$ ipython --no-banner

In [1]: import numpy as np

In [2]: np.set_printoptions(suppress=True, linewidth=200)

In [3]: rnd = lambda a: np.round(a, 2) + 0

In [4]: m1 = np.array([[2, 0, 3, 3, 1],
   ...:     [1, 2, 0, 3, 3],
   ...:     [3, 1, 2, 0, 3],
   ...:     [3, 3, 1, 2, 0],
   ...:     [0, 3, 3, 1, 2]])

In [5]: left, s, Vt = np.linalg.svd(m1, full_matrices=False)

In [6]: rnd(left.T @ left)
Out[6]: 
array([[1., 0., 0., 0., 0.],
       [0., 1., 0., 0., 0.],
       [0., 0., 1., 0., 0.],
       [0., 0., 0., 1., 0.],
       [0., 0., 0., 0., 1.]])

In [7]: rnd(Vt @ Vt.T)
Out[7]: 
array([[1., 0., 0., 0., 0.],
       [0., 1., 0., 0., 0.],
       [0., 0., 1., 0., 0.],
       [0., 0., 0., 1., 0.],
       [0., 0., 0., 0., 1.]])

In [8]: print(np.abs(left[:, 0]).round(6).argmax())
0

In [9]: rnd(np.abs(Vt[0]))
Out[9]: array([0.45, 0.45, 0.45, 0.45, 0.45])

In [10]: Q, Rm = np.linalg.qr(m1)

In [11]: rnd(abs(Rm[0, 0])), rnd(np.linalg.norm(m1[:, 0]))
Out[11]: (np.float64(4.8), np.float64(4.8))

In [12]: Q.shape, Rm.shape
Out[12]: ((5, 5), (5, 5))

In [13]: rnd(Q.T @ Q)
Out[13]: 
array([[1., 0., 0., 0., 0.],
       [0., 1., 0., 0., 0.],
       [0., 0., 1., 0., 0.],
       [0., 0., 0., 1., 0.],
       [0., 0., 0., 0., 1.]])

In [14]: (m1 - m1.T) / 2
Out[14]: 
array([[ 0. , -0.5,  0. ,  0. ,  0.5],
       [ 0.5,  0. , -0.5,  0. ,  0. ],
       [ 0. ,  0.5,  0. , -0.5,  0. ],
       [ 0. ,  0. ,  0.5,  0. , -0.5],
       [-0.5,  0. ,  0. ,  0.5,  0. ]])

In [15]: rnd(np.linalg.det(m1))
Out[15]: np.float64(639.0)

In [16]: (m1 + m1.T) / 2
Out[16]: 
array([[2. , 0.5, 3. , 3. , 0.5],
       [0.5, 2. , 0.5, 3. , 3. ],
       [3. , 0.5, 2. , 0.5, 3. ],
       [3. , 3. , 0.5, 2. , 0.5],
       [0.5, 3. , 3. , 0.5, 2. ]])

In [17]: np.einsum("ii->", m1)
Out[17]: np.int64(10)

In [18]: rnd(np.linalg.eigvals(m1).sum().real)
Out[18]: np.float64(10.0)

In [19]: np.allclose(m1 @ m1.T, m1.T @ m1)
Out[19]: True

In [20]: m1 @ (-1.0) ** np.arange(5)
Out[20]: array([ 3., -1.,  7., -1.,  1.])

In [21]: rnd(np.sort(np.abs(np.fft.fft(m1[0])))), rnd(np.sort(np.linalg.svd(m1, compute_uv=False)))
Out[21]: (array([2.72, 2.72, 3.1 , 3.1 , 9.  ]), array([2.72, 2.72, 3.1 , 3.1 , 9.  ]))

In [22]: K = np.load("a.npy")

In [23]: K
Out[23]: 
array([[ 61, -35,  19,  38],
       [-35,  26,   0, -19],
       [ 19,   0,  26,  17],
       [ 38, -19,  17,  25]])

In [24]: ev, V = np.linalg.eigh(K)

In [25]: ev.sum(), np.trace(K)
Out[25]: (np.float64(138.0), np.int64(138))

In [26]: print(rnd(V.T @ V))
[[1. 0. 0. 0.]
 [0. 1. 0. 0.]
 [0. 0. 1. 0.]
 [0. 0. 0. 1.]]

In [27]: rnd(np.linalg.eigvalsh(K @ K))
Out[27]: array([    0.  ,     0.  ,   726.43, 12331.57])

In [28]: rnd(np.linalg.svd(K, compute_uv=False))
Out[28]: array([111.05,  26.95,   0.  ,   0.  ])

In [29]: vec = np.array([-3, -1, 0, -3, 0])

In [30]: rhs = m1 @ vec

In [31]: rhs
Out[31]: array([-15, -14, -10, -18,  -6])

In [32]: rnd(np.linalg.solve(m1, m1[:, 3]))
Out[32]: array([0., 0., 0., 1., 0.])

In [33]: left, s, Vt = np.linalg.svd(K)

In [34]: V = Vt[:(s > 1e-8).sum()]

In [35]: rng = np.random.default_rng(26)

In [36]: vec = K[0] + 3 * K[1] + rng.integers(2) * np.eye(4)[0]

In [37]: vec
Out[37]: array([-43.,  43.,  19., -19.])

In [38]: print(rnd(V.T @ V))
[[ 0.56 -0.36  0.11  0.33]
 [-0.36  0.44  0.33 -0.11]
 [ 0.11  0.33  0.76  0.25]
 [ 0.33 -0.11  0.25  0.24]]

In [39]: print(np.linalg.matrix_rank(np.vstack([K, vec])))
3

In [40]: rnd(np.diag(V.T @ V))
Out[40]: array([0.56, 0.44, 0.76, 0.24])

In [41]: feats = np.array([[6, 3], [2, 1], [4, 2], [6, 3]])

In [42]: print(feats)
[[6 3]
 [2 1]
 [4 2]
 [6 3]]

In [43]: # row 3 repeats row 0

In [44]: print(np.abs(np.diag(np.linalg.qr(feats)[1])) > 1e-9)
[ True False]

In [45]: np.linalg.lstsq(feats[:-1].T, feats[-1])[2]
Out[45]: np.int32(1)

In [46]: np.allclose(feats[:-1].T @ np.linalg.lstsq(feats[:-1].T, feats[-1])[0], feats[-1])
Out[46]: True

In [47]: W0 = np.loadtxt("out4.csv", delimiter=",")

In [48]: rnd(W0)
Out[48]: 
array([[-0.17, -0.31, -0.31, -0.84,  0.27],
       [-0.59, -0.59,  0.17,  0.11, -0.51],
       [-0.17,  0.43, -0.7 , -0.04, -0.55],
       [-0.08,  0.48,  0.62, -0.5 , -0.35],
       [ 0.76, -0.38, -0.02, -0.17, -0.5 ]])

In [49]: Y = feats / np.sqrt((feats ** 2).mean(axis=1, keepdims=True))

In [50]: print(rnd(np.linalg.norm(Y, axis=1)))
[1.41 1.41 1.41 1.41]

In [51]: feats - feats.mean(axis=1, keepdims=True)
Out[51]: 
array([[ 1.5, -1.5],
       [ 0.5, -0.5],
       [ 1. , -1. ],
       [ 1.5, -1.5]])

In [52]: rnd(W0.sum(axis=0))
Out[52]: array([-0.25, -0.36, -0.22, -1.44, -1.63])

In [53]: print(rnd(W0.sum(axis=1)))
[-1.36 -1.41 -1.03  0.17 -0.3 ]

In [54]: np.unravel_index(np.abs(W0).argmax(), W0.shape)
Out[54]: (np.int64(0), np.int64(3))

In [55]: print(np.linalg.matrix_rank(W0))
5

In [56]: print(rnd(np.linalg.svd(W0, compute_uv=False)))
[1. 1. 1. 1. 1.]

In [57]: W0.shape
Out[57]: (5, 5)

In [58]: f, v = W0[3], W0[4]

In [59]: rnd(f @ v)
Out[59]: np.float64(0.0)

In [60]: f @ f
Out[60]: np.float64(1.0)

In [61]: pr = (f @ v) / (f @ f) * f

In [62]: print(rnd(v - pr))
[ 0.76 -0.38 -0.02 -0.17 -0.5 ]

In [63]: rnd(np.outer(f, v))
Out[63]: 
array([[-0.06,  0.03,  0.  ,  0.01,  0.04],
       [ 0.37, -0.18, -0.01, -0.08, -0.24],
       [ 0.48, -0.24, -0.01, -0.1 , -0.31],
       [-0.38,  0.19,  0.01,  0.08,  0.25],
       [-0.27,  0.13,  0.01,  0.06,  0.17]])

In [64]: rnd(np.linalg.norm(f + v) ** 2 + np.linalg.norm(f - v) ** 2)
Out[64]: np.float64(4.0)

In [65]: Q = W0.astype(float).copy()

In [66]: for j in range(5):
    ...:     Q[:, j] -= Q[:, :j] @ (Q[:, :j].T @ Q[:, j])
    ...:     Q[:, j] /= np.linalg.norm(Q[:, j])
    ...: 

In [67]: rnd(Q)
Out[67]: 
array([[-0.17, -0.31, -0.31, -0.84,  0.27],
       [-0.59, -0.59,  0.17,  0.11, -0.51],
       [-0.17,  0.43, -0.7 , -0.04, -0.55],
       [-0.08,  0.48,  0.62, -0.5 , -0.35],
       [ 0.76, -0.38, -0.02, -0.17, -0.5 ]])

In [68]: rnd(Q.T @ Q)
Out[68]: 
array([[1., 0., 0., 0., 0.],
       [0., 1., 0., 0., 0.],
       [0., 0., 1., 0., 0.],
       [0., 0., 0., 1., 0.],
       [0., 0., 0., 0., 1.]])

In [69]: W2 = np.array([[1, 2, 2], [2, 0, 0], [2, 0, 2]])

In [70]: J = np.repeat(W2, 14 // 3, axis=0)

In [71]: J = J + 0.3 * rng.normal(size=J.shape)

In [72]: print(rnd(J))
[[ 0.09  2.35  2.47]
 [ 1.4   1.87  1.98]
 [ 0.91  2.41  2.26]
 [ 1.02  2.21  2.41]
 [ 2.11 -0.33 -0.02]
 [ 1.87 -0.48 -0.61]
 [ 2.04 -0.31  0.12]
 [ 1.76  0.24  0.27]
 [ 2.11 -0.36  1.39]
 [ 2.64 -0.02  2.61]
 [ 1.93 -0.35  2.  ]
 [ 1.63  0.01  2.49]]

In [73]: W2 = J[[2, 1]].astype(float)

In [74]: for _ in range(6):
    ...:     lab = np.linalg.norm(J[:, None] - W2, axis=-1).argmin(axis=1)
    ...:     W2 = np.array([J[lab == j].mean(axis=0) for j in range(2)])
    ...: 

In [75]: print(lab)
[0 0 0 0 1 1 1 1 1 1 1 1]

In [76]: print(rnd(W2[1] - W2[0]))
[ 1.16 -2.41 -1.25]

In [77]: np.abs(W2[1] - W2[0]).argmax()
Out[77]: np.int64(1)
